$ python -q
>>> import numpy as np
>>> import numpy.linalg as la
>>> np.set_printoptions(suppress=True, linewidth=140)
>>> M = np.load("sample0.npy")
>>> M
array([[ 518,  -65,   29, -195, -119,  184, -120,   21,  -59,  411, -116],
       [ -65,  196,  -90,   35,  -74,  -53, -154,  -57,   40,  -68,   27],
       [  29,  -90,  303,   57,  132,    8,   12,    7,   35,   58,  122],
       [-195,   35,   57,  274,  -26, -100,   36,  -97,  151,  -95,  171],
       [-119,  -74,  132,  -26,  255,   56,   50,    1,   29,  -71,   46],
       [ 184,  -53,    8, -100,   56,  316,   49,    3,   23,  219,  -88],
       [-120, -154,   12,   36,   50,   49,  414,  -49,   19,  -30,  -58],
       [  21,  -57,    7,  -97,    1,    3,  -49,  282,  -63,  -23, -125],
       [ -59,   40,   35,  151,   29,   23,   19,  -63,  328,   -3,  -25],
       [ 411,  -68,   58,  -95,  -71,  219,  -30,  -23,   -3,  400,  -43],
       [-116,   27,  122,  171,   46,  -88,  -58, -125,  -25,  -43,  258]])
>>> left, sigma, vt = la.svd(M)
>>> evecs = vt[:(sigma > 1e-8).sum()]
>>> rng = np.random.default_rng(6205)
>>> x0 = M[10] + 3 * M[7] + rng.integers(2) * np.eye(11)[7]
>>> x0
array([ -53., -144.,  143., -120.,   49.,  -79., -205.,  722., -214., -112., -117.])
>>> round(la.norm(x0 - evecs.T @ evecs @ x0), 2)
np.float64(0.23)
>>> np.round(np.diag(evecs.T @ evecs), 2)
array([0.82, 0.98, 0.98, 0.93, 1.  , 0.99, 0.93, 0.95, 0.93, 0.82, 0.66])
>>> ev, evecs = la.eigvalsh(M)
Traceback (most recent call last):
  File "<python-input-12>", line 1, in <module>
    ev, evecs = la.eigvalsh(M)
    ^^^^^^^^^
ValueError: too many values to unpack (expected 2)
>>> ev, evecs = la.eigh(M)
>>> round(ev.sum(), 2), np.trace(M)
(np.float64(3544.0), np.int64(3544))
